$ python3 -q
>>> import numpy as np
>>> np.set_printoptions(precision=2, suppress=True, linewidth=100)
>>> def tidy(a):
...     return np.round(a, 2) + 0
... 
>>> A2 = np.array([[1, 1], [1, -1]])
>>> rng = np.random.default_rng(617814)
>>> X = np.kron(A2, np.kron(A2, A2))[rng.permutation(8)][:3]
>>> print(X)
[[ 1 -1  1 -1  1 -1  1 -1]
 [ 1  1  1  1 -1 -1 -1 -1]
 [ 1  1  1  1  1  1  1  1]]
>>> A2 = X[0, 0] * X[1:] - np.outer(X[1:, 0], X[0])
>>> print(A2)
[[ 0  2  0  2 -2  0 -2  0]
 [ 0  2  0  2  0  2  0  2]]
>>> print(X[:, 0] / X[0, 0])
[1. 1. 1.]
>>> w1 = np.array([[-1, 2, 1, 1, 2, 0],
...     [2, 0, 0, 2, 2, 1],
...     [1, 1, 0, 0, -2, 2],
...     [2, -1, 0, 1, -1, -1],
...     [-2, 2, -2, 1, 1, 1],
...     [-1, -1, -1, -1, -1, -1],
...     [-2, -2, 0, 0, 0, -1],
...     [-2, -1, -1, -1, -2, 0]])
>>> coef = np.array([-2, 2, 1, -1, -3, 1])
>>> act = np.maximum(X @ w1 + coef, 0)
>>> print((act > 0).astype(int))
[[0 1 1 0 0 1]
 [1 1 1 1 0 1]
 [0 1 0 1 0 1]]
>>> print(tidy((act > 0).mean(axis=0)))
[0.33 1.   0.67 0.67 0.   1.  ]
>>> print(np.linalg.matrix_rank(act))
3
>>> cent = np.array([[3, 5, 5], [3, 3, 1], [3, 4, 2], [4, 4, 3], [4, 2, 1], [1, 4, 1]])
>>> print(act @ cent)
[[ 34  48  16]
 [ 83 119  79]
 [ 16  22  10]]
>>> print(w1 @ cent)
[[ 18  13   4]
 [ 23  26  19]
 [  0  12   6]
 [  2   5  10]
 [  3  -2  -7]
 [-18 -22 -13]
 [-13 -20 -13]
 [-24 -25 -18]]
>>> def softmax(z):
...     e = np.exp(z - z.max(axis=-1, keepdims=True))
...     return e / e.sum(axis=-1, keepdims=True)
... 
>>> print(tidy(softmax(X[1])))
[0.22 0.22 0.22 0.22 0.03 0.03 0.03 0.03]
>>> print(tidy(softmax(X[1] + 4)))
[0.22 0.22 0.22 0.22 0.03 0.03 0.03 0.03]
>>> print(tidy(softmax(10 * X[1])))
[0.25 0.25 0.25 0.25 0.   0.   0.   0.  ]
>>> print(tidy(softmax(X).sum(axis=1)))
[1. 1. 1.]
>>> scores = X @ X.T / np.sqrt(8)
>>> print(tidy(softmax(scores)[1] @ X))
[ 1.    0.89  1.    0.89 -0.79 -0.89 -0.79 -0.89]
>>> print(tidy(softmax(scores)))
[[0.89 0.05 0.05]
 [0.05 0.89 0.05]
 [0.05 0.05 0.89]]
>>> print(tidy(softmax(scores + np.triu(np.full(scores.shape, -np.inf), 1))))
[[1.   0.   0.  ]
 [0.06 0.94 0.  ]
 [0.05 0.05 0.89]]
>>> u = np.array([5, 3])
>>> print(np.array([np.convolve(row, u, "same") for row in X]))
[[ 5 -2  2 -2  2 -2  2 -2]
 [ 5  8  8  8 -2 -8 -8 -8]
 [ 5  8  8  8  8  8  8  8]]
>>> print(np.correlate(X[1], X[2], "full"))
[ 1  2  3  4  3  2  1  0 -1 -2 -3 -4 -3 -2 -1]
>>> A = np.array([[0.6, 1.7, -1.0], [-0.2, -0.6, 8.0], [-0.6, -0.5, 3.5]])
>>> x0 = np.array([-5, -5, -1])
>>> h1 = np.maximum(A @ x0, 0)
>>> print(np.maximum(A @ (3 * x0), 0))
[0. 0. 6.]
>>> print(h1)
[0. 0. 2.]
>>> print(A * (h1 > 1e-9)[:, None])
[[ 0.   0.  -0. ]
 [-0.  -0.   0. ]
 [-0.6 -0.5  3.5]]
>>> print(A.T @ h1)
[-1.2 -1.   7. ]
>>> print(np.flatnonzero(h1 > 1e-9))
[2]
>>> print(np.maximum(A @ x0, 0) - np.maximum(-A @ x0, 0))
[-10.5  -4.    2. ]
>>> P = np.triu(np.array([[4, 1, 5], [0, 1, 5], [3, 3, 4]]), 1) + np.eye(3)
>>> A2 = P @ A @ np.linalg.inv(P)
>>> print(np.linalg.matrix_rank(A2))
3
>>> print(tidy(np.poly(A2)))
[ 1.   -3.5   3.38  5.57]
>>> print(tidy(np.trace(A2)), np.trace(A))
3.5 3.5
>>> print(np.allclose(A, A.T))
False
>>> print((A + A.T) / 2)
[[ 0.6   0.75 -0.8 ]
 [ 0.75 -0.6   3.75]
 [-0.8   3.75  3.5 ]]
>>> print(tidy(A @ A))
[[ 0.62  0.5   9.5 ]
 [-4.8  -3.98 23.4 ]
 [-2.36 -2.47  8.85]]
>>> print(np.allclose(A @ A.T, A.T @ A))
False
>>> np.linalg.determinant(A)
Traceback (most recent call last):
  File "<python-input-49>", line 1, in <module>
    np.linalg.determinant(A)
    ^^^^^^^^^^^^^^^^^^^^^
AttributeError: module 'numpy.linalg' has no attribute 'determinant'
>>> assert A == A.T
Traceback (most recent call last):
  File "<python-input-50>", line 1, in <module>
    assert A == A.T
           ^^^^^^^^
ValueError: The truth value of an array with more than one element is ambiguous. Use a.any() or a.all()
>>> print(X[0] @ X[1])
0
>>> print(tidy(np.linalg.norm(X, "nuc")))
8.49
>>> T = np.stack([A, 4 * A, A[::-1]])
>>> print(T.sum(axis=0))
[[ 2.4  8.  -1.5]
 [-1.2 -3.6 48. ]
 [-2.4 -0.8 16.5]]
>>> print(tidy(np.linalg.det(T)))
[  -5.57 -356.48    5.57]
>>> print((T @ A.T).shape)
(3, 3, 3)
>>> J = np.load("layer3.npy")
>>> print(J)
[[3 1 1 3]
 [3 3 1 1]
 [1 3 3 1]
 [1 1 3 3]]
>>> U, s, vt = np.linalg.svd(J)
>>> evecs = vt[:(s > 1e-8).sum()]
>>> x0 = J[1] + -2 * J[3] + rng.integers(2) * np.eye(4)[3]
>>> print(x0)
[ 1.  1. -5. -5.]
>>> print(tidy(evecs.T @ evecs))
[[ 0.75  0.25 -0.25  0.25]
 [ 0.25  0.75  0.25 -0.25]
 [-0.25  0.25  0.75  0.25]
 [ 0.25 -0.25  0.25  0.75]]
>>> mat = np.loadtxt("x.csv", delimiter=",")
>>> print(mat)
[[ 4.  2. -3.]
 [ 0.  0.  0.]
 [-1.  4.  0.]
 [-5.  2.  3.]
 [ 0.  0.  0.]
 [ 0.  1.  6.]
 [-5.  2.  3.]
 [ 0.  0.  0.]
 [ 0.  0.  0.]
 [ 0.  0.  0.]
 [ 0.  0.  0.]
 [ 0.  0.  0.]
 [ 9.  1.  0.]
 [ 0.  0.  0.]
 [ 4.  2. -3.]
 [ 0.  0.  0.]
 [-5.  2.  3.]]
>>> x0 = np.array([-1, -3, 1])
>>> y = mat @ x0
>>> print(y)
[-13.   0. -11.   2.   0.   3.   2.   0.   0.   0.   0.   0. -12.   0. -13.   0.   2.]
>>> try:
...     np.linalg.solve(mat, y)
... except np.linalg.LinAlgError as e:
...     print(e)
... 
Last 2 dimensions of the array must be square
>>> y = y + 0.05 * rng.normal(size=17)
>>> print(tidy(y))
[-12.93   0.03 -10.95   2.04   0.01   2.93   2.01  -0.11  -0.02   0.01  -0.18   0.   -11.99   0.03
 -13.04   0.01   2.01]
>>> coef, *_ = np.linalg.lstsq(mat, y)
>>> print(tidy(np.linalg.norm(y - mat @ coef)))
0.23
>>> print(coef.round())
[-1. -3.  1.]
